>>> import numpy as np
>>> np.set_printoptions(precision=1, suppress=True, linewidth=160, floatmode="fixed")
>>> def tidy(a):
...     return np.round(a, 1) + 0
... 
>>> E = np.diag(20 * np.array([2, 5, -4, 3])) + np.array([[-8, 4, 5, -6], [-3, -1, 2, 5], [-2, 9, 1, -7], [-1, -5, -5, -1]])
>>> print(E)
[[ 32   4   5  -6]
 [ -3  99   2   5]
 [ -2   9 -79  -7]
 [ -1  -5  -5  59]]
>>> other = np.array([[-5, 0], [-4, 4], [-3, -5], [-4, -1]])
>>> print(np.einsum("ik,kj->ij", E, other))
[[-167   -3]
 [-407  381]
 [ 239  438]
 [-196  -54]]
>>> print(np.linalg.matrix_rank(E @ other))
2
>>> print(np.linalg.matrix_rank(np.vstack([E, other.T])))
4
>>> print(other.T @ E.T)
[[-167 -407  239 -196]
 [  -3  381  438  -54]]
>>> print(E @ other)
[[-167   -3]
 [-407  381]
 [ 239  438]
 [-196  -54]]
>>> rng = np.random.default_rng(523)
>>> labels = rng.permutation(4)
>>> print(labels)
[2 1 3 0]
>>> other = E[labels][:, labels]
>>> print(np.trace(other))
111
>>> print(tidy(np.sort(np.abs(np.linalg.eigvals(other)))))
[31.8 60.2 79.3 98.2]
>>> print(np.diag(other))
[-79  99  59  32]
>>> print(np.einsum("ii->", E))
111
>>> print(np.einsum("ij,ji->", E, E))
20571
>>> f = np.array([-2, 0])
>>> print(np.polyval(f, E[2]))
[  4 -18 158  14]
>>> print(np.array([np.convolve(row, f, "same") for row in E]))
[[ -64   -8  -10   12]
 [   6 -198   -4  -10]
 [   4  -18  158   14]
 [   2   10   10 -118]]
>>> ang = np.radians(135)
>>> Rm = np.eye(4)
>>> Rm[3, 3] = Rm[0, 0] = np.cos(ang)
>>> Rm[3, 0], Rm[0, 3] = -np.sin(ang), np.sin(ang)
>>> print(tidy(Rm))
[[-0.7  0.0  0.0  0.7]
 [ 0.0  1.0  0.0  0.0]
 [ 0.0  0.0  1.0  0.0]
 [-0.7  0.0  0.0 -0.7]]
>>> other = E @ Rm.T
>>> print(tidy(np.abs(other - E).max(axis=0)))
[ 58.9   0.0   0.0 100.0]
>>> print(np.allclose(np.linalg.norm(E, axis=1), np.linalg.norm(other, axis=1)))
True
>>> print(tidy(np.linalg.svd(E, compute_uv=False)), tidy(np.linalg.svd(other, compute_uv=False)))
[99.9 79.2 60.0 31.5] [99.9 79.2 60.0 31.5]
>>> print(np.allclose(E @ E.T, other @ other.T))
True
>>> O, _ = np.linalg.qr(np.array([[1.3, 1.5, 2.2], [-0.4, 1.0, -0.7], [0.0, 2.0, 1.6]]))
>>> F = -3 * O
>>> print(tidy(F))
[[ 2.9  0.5  0.7]
 [-0.9  1.6  2.4]
 [ 0.0  2.5 -1.7]]
>>> t3 = np.stack([F, 2 * F, F[::-1]])
>>> print(t3.shape)
(3, 3, 3)
>>> print(np.linalg.matrix_rank(t3))
[3 3 3]
>>> print((t3 @ F.T).shape)
(3, 3, 3)
>>> print(tidy(t3.sum(axis=0)))
[[ 8.6  4.0  0.5]
 [-3.5  6.6  9.4]
 [ 2.9  7.9 -4.4]]
>>> def softmax(z):
...     e = np.exp(z - z.max(axis=-1, keepdims=True))
...     return e / e.sum(axis=-1, keepdims=True)
... 
>>> print(tidy(softmax(F).sum(axis=1)))
[1.0 1.0 1.0]
>>> print(tidy(softmax(F[2])))
[0.1 0.9 0.0]
>>> att = F @ F.T / np.sqrt(3)
>>> print(tidy(softmax(att)[2] @ F))
[ 0.0  2.4 -1.7]
>>> print(softmax(att).round(6).argmax(axis=1))
[0 1 2]
>>> print(np.allclose(F, F.T))
False
>>> print(tidy((F - F.T) / 2))
[[ 0.0  0.7  0.4]
 [-0.7  0.0 -0.1]
 [-0.4  0.1  0.0]]
>>> print(tidy(np.sort(np.abs(np.linalg.eigvals(F)))))
[3.0 3.0 3.0]
>>> O, _ = np.linalg.qr(np.array([[0.4, 0.2, -0.3, -1.4],
...     [1.2, 1.8, -0.8, 0.4],
...     [-1.1, -0.3, 0.4, 2.5],
...     [-0.9, -1.4, 0.0, 0.0]]))
>>> evecs, _ = np.linalg.qr(np.array([[-0.7, 0.7, -0.4, 0.4],
...     [-1.2, 0.5, 0.2, 0.6],
...     [-0.9, -1.3, -0.1, -0.6],
...     [-1.4, -1.7, 0.6, -0.5]]))
>>> sigma = 20 * 0.2 ** np.arange(4)
>>> A = O[:, :4] * sigma @ evecs[:4]
>>> print(tidy(A))
[[ 1.1  1.6  2.7  2.7]
 [ 5.3  7.6  6.6  5.9]
 [-2.0 -4.5 -7.4 -8.0]
 [-3.7 -6.2 -4.2 -4.8]]
>>> vals, evecs = np.linalg.eig(A)
>>> print(tidy(np.sort(np.linalg.eigvals(np.linalg.inv(A)))))
[-0.8 -0.2  0.3  3.3]
>>> print(tidy(np.prod(vals)))
10.2
>>> print(tidy(A @ evecs[:, 0] - vals[0] * evecs[:, 0]))
[0.0 0.0 0.0 0.0]
>>> print(tidy(A @ A))
[[ -5.5 -14.5 -17.6 -21.9]
 [ 11.1   0.5  -9.6 -21.9]
 [ 18.4  45.3  54.2  66.2]
 [-10.4  -4.2   1.3  10.6]]
>>> print(np.allclose(A, A.T))
False
>>> x0 = np.array([1, 1, 0, 0])
>>> print(tidy(A @ np.eye(4)[0]))
[ 1.1  5.3 -2.0 -3.7]
>>> print(tidy(A @ np.ones(4)))
[  8.1  25.3 -21.9 -18.9]
>>> print(np.linalg.norm(A @ x0) <= np.linalg.norm(A, 2) * np.linalg.norm(x0) + 1e-9)
True
>>> f = np.array([1, 0, 2, 0])
>>> other = A + np.outer(f, np.eye(4)[1])
>>> print(tidy(other))
[[ 1.1  2.6  2.7  2.7]
 [ 5.3  7.6  6.6  5.9]
 [-2.0 -2.5 -7.4 -8.0]
 [-3.7 -6.2 -4.2 -4.8]]
